$ python -q
>>> import numpy as np
>>> from numpy import linalg as LA
>>> np.set_printoptions(precision=2, suppress=True, linewidth=200, legacy="1.25")
>>> tidy = lambda a: np.round(a, 2) + 0
>>> sigma = 3 * 0.7 ** np.arange(6)
>>> rng = np.random.default_rng(65816)
>>> J = rng.normal(size=(35, 6)) * rng.permutation(sigma)
>>> tidy(J)
array([[-0.9 , -0.46,  0.1 , -1.6 , -0.68,  1.78],
       [-0.69, -0.48, -0.16, -1.03,  1.06, -3.16],
       [ 1.07, -1.3 , -2.75,  0.92, -0.66, -1.32],
       [-2.27,  2.02,  1.96, -0.17, -1.58,  0.9 ],
       [-2.59, -1.26, -3.95,  0.25, -1.59,  2.49],
       [ 2.32,  0.23, -2.47, -1.1 ,  1.13, -3.28],
       [ 1.77, -0.03,  6.4 ,  0.47, -0.7 ,  0.65],
       [-0.6 ,  1.37, -2.  ,  0.65, -0.94, -1.21],
       [ 1.36,  0.35,  2.13,  0.12, -0.27,  1.9 ],
       [-0.66,  0.27,  3.25, -0.34, -1.29, -2.49],
       [ 0.66, -1.35, -0.41, -0.68,  0.2 ,  0.39],
       [ 1.78,  0.19, -1.24, -0.71, -1.1 , -2.42],
       [-0.7 ,  0.5 , -1.38, -0.56, -0.05, -1.91],
       [ 3.5 ,  0.83,  0.55,  0.54,  1.03,  5.83],
       [-1.  , -0.28, -1.21, -0.25, -0.47,  2.95],
       [ 2.3 , -0.11, -4.19, -0.44, -0.84, -1.84],
       [-1.88,  0.45, -0.91, -0.61, -1.38, -4.09],
       [-0.49, -0.87, -1.1 , -0.35,  1.85, -0.42],
       [ 2.19,  0.13, -1.35, -0.44,  1.33,  5.4 ],
       [ 2.38, -1.19, -0.6 ,  0.42,  0.02,  3.57],
       [ 1.41,  0.39, -1.76, -0.02, -0.66, -2.41],
       [ 2.  ,  1.1 ,  0.1 , -0.13, -0.35, -0.56],
       [-0.39,  1.43,  0.51,  0.37,  1.15,  1.23],
       [-0.19,  0.91, -0.42, -0.16, -0.26, -3.48],
       [ 1.38, -0.91, -4.85, -0.38,  0.41, -2.46],
       [-0.87, -0.49, -2.61,  0.12, -0.85,  0.45],
       [-1.32,  0.14, -0.52,  0.35, -2.08, -3.06],
       [-0.62, -0.82,  0.34,  0.79,  0.15, -1.42],
       [-0.68,  0.36,  1.04,  0.17, -1.45, -4.8 ],
       [ 2.28, -0.89, -0.13, -0.09,  1.25, -3.21],
       [-3.38, -0.61, -2.94, -0.24, -0.1 , -1.77],
       [ 1.39, -0.84, -0.89, -0.71,  2.75, -2.64],
       [ 1.  , -0.12, -0.6 ,  0.58,  1.04,  5.74],
       [ 0.68, -1.41,  3.28, -0.04, -0.86,  3.34],
       [-1.58,  0.26,  0.08, -0.5 ,  0.24,  2.25]])
>>> cen = J - J.mean(axis=0)
>>> U, sigma, VT = LA.svd(cen, full_matrices=False)
>>> LA.matrix_rank(cen)
6
>>> np.searchsorted(np.cumsum(sigma ** 2) / (sigma ** 2).sum(), 0.9) + 1
4
>>> tidy(cen.mean(axis=0))
array([0., 0., 0., 0., 0., 0.])
>>> tidy(np.abs(VT[-1]))
array([0.07, 0.  , 0.01, 0.98, 0.2 , 0.05])
>>> print(tidy(VT[0] * np.sign(VT[0, np.abs(VT[0]).argmax()])))
[ 0.15 -0.01  0.27  0.05  0.07  0.95]
>>> gram = np.cov(J, rowvar=False)
>>> tidy(LA.eigvalsh(gram)[::-1])
array([8.95, 4.67, 2.89, 0.94, 0.64, 0.27])
>>> np.argwhere(np.triu(np.abs(np.corrcoef(J.T)) > 0.8, 1))
array([], shape=(0, 2), dtype=int64)
>>> gram.shape
(6, 6)
>>> tidy(np.median(J, axis=0))
array([-0.19, -0.03, -0.6 , -0.16, -0.27, -1.21])
